% ipython --no-banner

In [1]: import numpy as np

In [2]: import numpy.linalg as la

In [3]: np.set_printoptions(precision=2, suppress=True, linewidth=120)

In [4]: tidy = lambda a: np.round(a, 2) + 0

In [5]: A = np.loadtxt("sample18.csv", delimiter=",")

In [6]: tidy(A)
Out[6]: 
array([[-0.18,  0.78, -0.12,  0.2 ,  0.03,  0.15,  0.53],
       [-0.61, -0.19, -0.02,  0.24,  0.12, -0.7 ,  0.17],
       [ 0.32,  0.44, -0.38,  0.14, -0.03, -0.48, -0.55],
       [-0.43,  0.35,  0.27, -0.73, -0.02, -0.05, -0.3 ],
       [-0.22,  0.12,  0.5 ,  0.52, -0.52,  0.15, -0.35],
       [ 0.32,  0.15,  0.68,  0.12,  0.6 , -0.2 ,  0.01],
       [ 0.39,  0.02,  0.24, -0.26, -0.59, -0.44,  0.42]])

In [7]: O, evecs = la.qr(A[:, :6])[0], la.qr(A[:, 6:])[0]

In [8]: sv = la.svd(O.T @ evecs, compute_uv=False)

In [9]: tidy(la.norm(O @ O.T - evecs @ evecs.T, 2))
Out[9]: np.float64(1.0)

In [10]: tidy(sv)
Out[10]: array([0.])

In [11]: tidy(np.degrees(np.arccos(sv.clip(0, 1))))
Out[11]: array([90.])

In [12]: vec = np.array([4, -1, 2, 5, 0, 3, 4])

In [13]: tidy(la.norm(vec)), tidy(la.norm(A @ vec))
Out[13]: (np.float64(8.43), np.float64(8.43))

In [14]: tidy(np.abs(la.eigvals(A)))
Out[14]: array([1., 1., 1., 1., 1., 1., 1.])

In [15]: [p for p in range(1, 25) if np.allclose(la.matrix_power(A, p), np.eye(7))]
Out[15]: []

In [16]: vec = np.array([1, 3, 2, 1, 3, 2, 3])

In [17]: rhs = A @ vec

In [18]: c, lr = np.zeros(7), 1 / la.norm(A, 2) ** 2

In [19]: for i in range(3):
    ...:     c -= lr * A.T @ (A @ c - rhs)
    ...:     if i % 1 == 0: print(i, round(la.norm(A @ c - rhs), 2))
    ...: 
0 0.0
1 0.0
2 0.0

In [20]: tidy(c)
Out[20]: array([1., 3., 2., 1., 3., 2., 3.])

In [21]: tidy(np.abs(la.eigvals(A)).max())
Out[21]: np.float64(1.0)

In [22]: tidy((A + A.T) / 2)
Out[22]: 
array([[-0.18,  0.09,  0.1 , -0.11, -0.09,  0.24,  0.46],
       [ 0.09, -0.19,  0.21,  0.29,  0.12, -0.27,  0.09],
       [ 0.1 ,  0.21, -0.38,  0.2 ,  0.24,  0.1 , -0.15],
       [-0.11,  0.29,  0.2 , -0.73,  0.25,  0.03, -0.28],
       [-0.09,  0.12,  0.24,  0.25, -0.52,  0.38, -0.47],
       [ 0.24, -0.27,  0.1 ,  0.03,  0.38, -0.2 , -0.21],
       [ 0.46,  0.09, -0.15, -0.28, -0.47, -0.21,  0.42]])

In [23]: tidy(la.det(A))
Out[23]: np.float64(1.0)

In [24]: tidy(la.norm(A, axis=0))
Out[24]: array([1., 1., 1., 1., 1., 1., 1.])

In [25]: tidy(la.pinv(A))
Out[25]: 
array([[-0.18, -0.61,  0.32, -0.43, -0.22,  0.32,  0.39],
       [ 0.78, -0.19,  0.44,  0.35,  0.12,  0.15,  0.02],
       [-0.12, -0.02, -0.38,  0.27,  0.5 ,  0.68,  0.24],
       [ 0.2 ,  0.24,  0.14, -0.73,  0.52,  0.12, -0.26],
       [ 0.03,  0.12, -0.03, -0.02, -0.52,  0.6 , -0.59],
       [ 0.15, -0.7 , -0.48, -0.05,  0.15, -0.2 , -0.44],
       [ 0.53,  0.17, -0.55, -0.3 , -0.35,  0.01,  0.42]])

In [26]: tidy(la.svd(A, compute_uv=False))
Out[26]: array([1., 1., 1., 1., 1., 1., 1.])

In [27]: tidy(A @ A.T)
Out[27]: 
array([[1., 0., 0., 0., 0., 0., 0.],
       [0., 1., 0., 0., 0., 0., 0.],
       [0., 0., 1., 0., 0., 0., 0.],
       [0., 0., 0., 1., 0., 0., 0.],
       [0., 0., 0., 0., 1., 0., 0.],
       [0., 0., 0., 0., 0., 1., 0.],
       [0., 0., 0., 0., 0., 0., 1.]])

In [28]: tidy(A[:, 6] @ A[:, 1])
Out[28]: np.float64(0.0)

In [29]: tidy(A.T @ A)
Out[29]: 
array([[1., 0., 0., 0., 0., 0., 0.],
       [0., 1., 0., 0., 0., 0., 0.],
       [0., 0., 1., 0., 0., 0., 0.],
       [0., 0., 0., 1., 0., 0., 0.],
       [0., 0., 0., 0., 1., 0., 0.],
       [0., 0., 0., 0., 0., 1., 0.],
       [0., 0., 0., 0., 0., 0., 1.]])

In [30]: feats = np.array([[0, 1, 1], [1, 0, 1], [1, 1, 0]])

In [31]: feats
Out[31]: 
array([[0, 1, 1],
       [1, 0, 1],
       [1, 1, 0]])

In [32]: ang = np.radians(90)

In [33]: R = np.eye(7)

In [34]: R[0, 0] = R[2, 2] = np.cos(ang)

In [35]: R[0, 2], R[2, 0] = -np.sin(ang), np.sin(ang)

In [36]: tidy(R)
Out[36]: 
array([[ 0.,  0., -1.,  0.,  0.,  0.,  0.],
       [ 0.,  1.,  0.,  0.,  0.,  0.,  0.],
       [ 1.,  0.,  0.,  0.,  0.,  0.,  0.],
       [ 0.,  0.,  0.,  1.,  0.,  0.,  0.],
       [ 0.,  0.,  0.,  0.,  1.,  0.,  0.],
       [ 0.,  0.,  0.,  0.,  0.,  1.,  0.],
       [ 0.,  0.,  0.,  0.,  0.,  0.,  1.]])

In [37]: A2 = A @ R.T

In [38]: tidy(la.det(R)), np.trace(R)
Out[38]: (np.float64(1.0), np.float64(5.0))

In [39]: np.allclose(la.norm(A, axis=1), la.norm(A2, axis=1))
Out[39]: True

In [40]: W1 = np.array([[3, 0, 2, 3], [1, 0, 5, 1], [4, 2, 5, 4]])

In [41]: c = np.array([3, 4, 8, 4])

In [42]: hid = np.maximum(feats @ W1 + c, 0)

In [43]: la.matrix_rank(hid)
Out[43]: np.int64(3)

In [44]: hid
Out[44]: 
array([[ 8,  6, 18,  9],
       [10,  6, 15, 11],
       [ 7,  4, 15,  8]])

In [45]: (hid > 0).astype(int)
Out[45]: 
array([[1, 1, 1, 1],
       [1, 1, 1, 1],
       [1, 1, 1, 1]])

In [46]: Z = np.array([[-9, 5], [-1, -2], [-6, 9], [9, 5]])

In [47]: hid @ Z
Out[47]: 
array([[-105,  235],
       [ -87,  228],
       [ -85,  202]])

In [48]: (hid @ Z).round(6).argmax(axis=1)
Out[48]: array([1, 1, 1])

In [49]: W1 @ Z
Out[49]: 
array([[-12,  48],
       [-30,  55],
       [-32,  81]])

In [50]: rng = np.random.default_rng(136629)

In [51]: labels = rng.permutation(3)

In [52]: A2 = feats[:, labels] * rng.choice([-1, 1], 3)

In [53]: A2
Out[53]: 
array([[-1,  0,  1],
       [-1,  1,  0],
       [ 0,  1,  1]])

In [54]: Uu, _, VT = la.svd(feats.T @ A2)

In [55]: tidy(Uu @ VT)
Out[55]: 
array([[ 0.,  1.,  0.],
       [ 0.,  0.,  1.],
       [-1.,  0.,  0.]])

In [56]: labels
Out[56]: array([2, 0, 1])

In [57]: np.einsum("ij,ji->", A2, A2)
Out[57]: np.int64(3)

In [58]: tidy(la.det(A2[::-1]))
Out[58]: np.float64(2.0)

In [59]: tidy(la.eigvals(A2))
Out[59]: array([-1.21+0.j  ,  1.1 +0.67j,  1.1 -0.67j])

In [60]: tidy(la.eigvals(A2).sum().real)
Out[60]: np.float64(1.0)

In [61]: np.einsum("ii->", feats)
Out[61]: np.int64(0)

In [62]: tidy(la.det(feats[::-1]))
Out[62]: np.float64(-2.0)

In [63]: tidy(la.eigvals(feats))
Out[63]: array([-1.,  2., -1.])

In [64]: M = np.loadtxt("case15.csv", delimiter=",")

In [65]: M
Out[65]: 
array([[-0.99,  0.68, -1.  ,  0.86,  0.52, -0.45, -0.73,  0.14],
       [-0.99,  0.87, -0.96,  0.88,  0.64, -0.85, -0.86, -0.27],
       [-0.72, -0.14, -1.  ,  0.41,  0.07,  0.41,  0.01,  0.35],
       [-0.95,  0.93, -0.2 ,  0.52,  0.37, -0.6 , -0.97, -0.03],
       [ 1.  , -0.99,  0.98, -0.94, -0.77,  0.93,  1.  ,  0.15],
       [ 0.42, -1.  , -1.  ,  0.97,  0.68, -0.87,  1.  , -0.82],
       [ 0.87, -0.89,  0.4 , -0.14, -0.11,  0.01,  0.97, -0.28],
       [ 0.64,  0.85,  0.96, -0.94, -0.72,  0.96, -1.  ,  0.8 ],
       [-0.95,  0.97,  0.62,  0.29,  0.29, -0.54, -0.99,  0.06],
       [ 0.78, -0.76,  0.65, -0.1 , -0.05, -0.15,  0.92, -0.3 ],
       [-0.99,  0.97, -0.6 ,  0.77,  0.56, -0.81, -0.98, -0.16],
       [ 0.97, -0.64,  1.  , -0.64, -0.23, -0.35,  0.86, -0.52],
       [ 0.29, -0.54,  0.99,  0.76,  0.63, -0.98,  0.98, -0.9 ],
       [-1.  ,  0.97, -1.  ,  1.  ,  0.94, -1.  , -0.87, -0.76],
       [ 0.99,  0.14,  1.  , -0.96, -0.69,  0.69, -0.64,  0.12],
       [ 0.99, -0.98,  0.52, -0.71, -0.52,  0.75,  1.  ,  0.02],
       [-0.99,  0.82, -0.98,  0.9 ,  0.66, -0.86, -0.77, -0.3 ],
       [ 0.98,  0.52,  1.  , -0.99, -0.86,  0.98, -0.98,  0.78]])

In [66]: Z = M[[14, 16]].astype(float)

In [67]: for _ in range(4):
    ...:     labels = la.norm(M[:, None] - Z, axis=-1).argmin(axis=1)
    ...:     Z = np.array([M[labels == j].mean(axis=0) for j in range(2)])
    ...: 

In [68]: labels
Out[68]: array([1, 1, 1, 1, 0, 1, 0, 0, 1, 0, 1, 0, 1, 1, 0, 0, 1, 0])

In [69]: tidy(Z)
Out[69]: 
array([[ 0.9 , -0.34,  0.81, -0.68, -0.49,  0.48,  0.27,  0.1 ],
       [-0.69,  0.45, -0.51,  0.74,  0.54, -0.66, -0.42, -0.27]])

In [70]: np.bincount(labels)
Out[70]: array([ 8, 10])

In [71]: vec = np.array([-1, 2, 0, 3, 1, 0, 3, -2])

In [72]: rhs = M @ vec

In [73]: try:
    ...:     la.solve(M, rhs)
    ...: except la.LinAlgError as e:
    ...:     print(repr(e))
    ...: 
LinAlgError('Last 2 dimensions of the array must be square')

In [74]: tidy(la.pinv(M) @ M)
Out[74]: 
array([[1., 0., 0., 0., 0., 0., 0., 0.],
       [0., 1., 0., 0., 0., 0., 0., 0.],
       [0., 0., 1., 0., 0., 0., 0., 0.],
       [0., 0., 0., 1., 0., 0., 0., 0.],
       [0., 0., 0., 0., 1., 0., 0., 0.],
       [0., 0., 0., 0., 0., 1., 0., 0.],
       [0., 0., 0., 0., 0., 0., 1., 0.],
       [0., 0., 0., 0., 0., 0., 0., 1.]])

In [75]: tidy(la.lstsq(M, rhs)[0])
Out[75]: array([-1.,  2.,  0.,  3.,  1.,  0.,  3., -2.])

In [76]: rhs = rhs + 0.1 * rng.normal(size=18)

In [77]: tidy(rhs)
Out[77]: 
array([ 3.07,  4.03,  1.25,  1.76, -3.85,  5.72,  0.39, -6.99,  1.05,  0.75,  3.29, -0.77,  6.25,  5.83, -6.46, -2.8 ,
        4.45, -8.37])

In [78]: c, *_ = la.lstsq(M, rhs)

In [79]: tidy(c)
Out[79]: array([-1.03,  2.37, -0.04,  3.36,  0.31, -0.02,  3.27, -2.14])

In [80]: tidy(la.norm(rhs - M @ c))
Out[80]: np.float64(0.37)

In [81]: r0 = np.array([1, -3, -2, 3, -2, 3]) + 0.5

In [82]: W0 = np.eye(6) - 2 * np.outer(r0, r0) / (r0 @ r0)

In [83]: tidy(W0)
Out[83]: 
array([[ 0.88,  0.2 ,  0.12, -0.28,  0.12, -0.28],
       [ 0.2 ,  0.67, -0.2 ,  0.47, -0.2 ,  0.47],
       [ 0.12, -0.2 ,  0.88,  0.28, -0.12,  0.28],
       [-0.28,  0.47,  0.28,  0.35,  0.28, -0.65],
       [ 0.12, -0.2 , -0.12,  0.28,  0.88,  0.28],
       [-0.28,  0.47,  0.28, -0.65,  0.28,  0.35]])

In [84]: tidy(la.pinv(W0))
Out[84]: 
array([[ 0.88,  0.2 ,  0.12, -0.28,  0.12, -0.28],
       [ 0.2 ,  0.67, -0.2 ,  0.47, -0.2 ,  0.47],
       [ 0.12, -0.2 ,  0.88,  0.28, -0.12,  0.28],
       [-0.28,  0.47,  0.28,  0.35,  0.28, -0.65],
       [ 0.12, -0.2 , -0.12,  0.28,  0.88,  0.28],
       [-0.28,  0.47,  0.28, -0.65,  0.28,  0.35]])

In [85]: tidy(la.norm(W0, axis=0))
Out[85]: array([1., 1., 1., 1., 1., 1.])

In [86]: tidy(W0.T @ W0)
Out[86]: 
array([[1., 0., 0., 0., 0., 0.],
       [0., 1., 0., 0., 0., 0.],
       [0., 0., 1., 0., 0., 0.],
       [0., 0., 0., 1., 0., 0.],
       [0., 0., 0., 0., 1., 0.],
       [0., 0., 0., 0., 0., 1.]])

In [87]: A2 = np.array([[1, 0, 0], [1, 3, 3], [3, 3, 0], [0, 0, 2], [3, 2, 0], [0, 1, 1]])

In [88]: tidy(np.einsum("ij->j", W0))
Out[88]: array([0.76, 1.4 , 1.24, 0.44, 1.24, 0.44])

In [89]: tidy(A2.T @ W0.T)
Out[89]: 
array([[ 1.8 , -0.33,  2.2 ,  1.87,  2.2 ,  1.87],
       [ 0.92,  1.47,  2.08,  2.15,  1.08,  3.15],
       [-0.24,  3.4 ,  0.24,  1.44,  0.24,  0.44]])

In [90]: tidy(np.einsum("ik,kj->ij", W0, A2))
Out[90]: 
array([[ 1.8 ,  0.92, -0.24],
       [-0.33,  1.47,  3.4 ],
       [ 2.2 ,  2.08,  0.24],
       [ 1.87,  2.15,  1.44],
       [ 2.2 ,  1.08,  0.24],
       [ 1.87,  3.15,  0.44]])

In [91]: tidy(np.einsum("ik,kj->ji", W0, A2))
Out[91]: 
array([[ 1.8 , -0.33,  2.2 ,  1.87,  2.2 ,  1.87],
       [ 0.92,  1.47,  2.08,  2.15,  1.08,  3.15],
       [-0.24,  3.4 ,  0.24,  1.44,  0.24,  0.44]])

In [92]: tidy(W0 @ A2)
Out[92]: 
array([[ 1.8 ,  0.92, -0.24],
       [-0.33,  1.47,  3.4 ],
       [ 2.2 ,  2.08,  0.24],
       [ 1.87,  2.15,  1.44],
       [ 2.2 ,  1.08,  0.24],
       [ 1.87,  3.15,  0.44]])

In [93]: np.vstack([W0, A2.T]).shape
Out[93]: (9, 6)

In [94]: E = np.load("layer4.npy")

In [95]: E
Out[95]: 
array([[ 2.,  8.,  4., -6.],
       [ 0.,  8.,  4., -4.],
       [ 0., -4., -2.,  2.],
       [ 0.,  8.,  4., -4.]])

In [96]: np.kron(np.eye(2, dtype=int), E)
Out[96]: 
array([[ 2.,  8.,  4., -6.,  0.,  0.,  0., -0.],
       [ 0.,  8.,  4., -4.,  0.,  0.,  0., -0.],
       [ 0., -4., -2.,  2.,  0., -0., -0.,  0.],
       [ 0.,  8.,  4., -4.,  0.,  0.,  0., -0.],
       [ 0.,  0.,  0., -0.,  2.,  8.,  4., -6.],
       [ 0.,  0.,  0., -0.,  0.,  8.,  4., -4.],
       [ 0., -0., -0.,  0.,  0., -4., -2.,  2.],
       [ 0.,  0.,  0., -0.,  0.,  8.,  4., -4.]])

In [97]: Uu, sv, VT = la.svd(E)

In [98]: np.argmax(sv[:-1] / (sv[1:] + 1e-6)) + 1
Out[98]: np.int64(2)

In [99]: A2 = Uu[:, :2] @ np.diag(sv[:2]) @ VT[:2]

In [100]: la.matrix_rank(A2)
Out[100]: np.int64(2)

In [101]: tidy(la.norm(E - A2) / la.norm(E))
Out[101]: np.float64(0.0)

In [102]: tidy(la.norm(E - A2, 2)), tidy(sv[2])
Out[102]: (np.float64(0.0), np.float64(0.0))

In [103]: data = np.load("dump.npy")

In [104]: data
Out[104]: 
array([[ 4.76,  1.68,  6.88],
       [-3.63, -3.51, -2.3 ],
       [-4.88, -3.89, -1.68],
       [10.88,  3.17,  2.07],
       [ 8.73,  4.47, 12.89],
       [-6.88, -3.46,  4.48],
       [ 5.77,  2.42,  8.58],
       [-5.83, -4.32, -1.94],
       [-5.08, -3.54,  0.49],
       [13.52,  5.3 ,  7.44],
       [-3.39, -2.59,  1.84],
       [ 1.7 , -0.22,  3.49],
       [-5.06, -3.59,  0.17],
       [ 6.62,  2.83,  8.9 ],
       [-0.57, -0.75,  5.38],
       [ 2.69,  0.35,  4.37],
       [ 2.3 , -0.43,  1.23],
       [ 6.4 ,  1.92,  4.78],
       [-6.31, -4.27, -0.73],
       [-7.1 , -4.16,  1.38],
       [-1.45, -2.27, -0.48],
       [ 4.44,  1.4 ,  6.13],
       [-0.2 , -1.74, -0.31],
       [ 5.23,  0.83,  1.71],
       [ 0.89,  0.12,  6.83],
       [ 3.3 ,  1.43,  8.56],
       [-1.66, -1.4 ,  4.32],
       [-2.58, -2.06,  2.84],
       [ 1.32, -0.68,  1.96],
       [ 7.9 ,  2.79,  6.14],
       [-4.3 , -3.21,  0.57],
       [-9.29, -5.14,  0.87],
       [-7.58, -5.07, -2.2 ],
       [13.04,  5.38,  8.85]])

In [105]: r0 = np.array([1, 5, 4])

In [106]: tidy(np.polyval(r0, data[5]))
Out[106]: array([16.93, -1.33, 46.47])

In [107]: tidy(np.correlate(data[5], data[17], "full"))
Out[107]: array([-32.89, -29.75, -29.26, -13.54,  28.67])
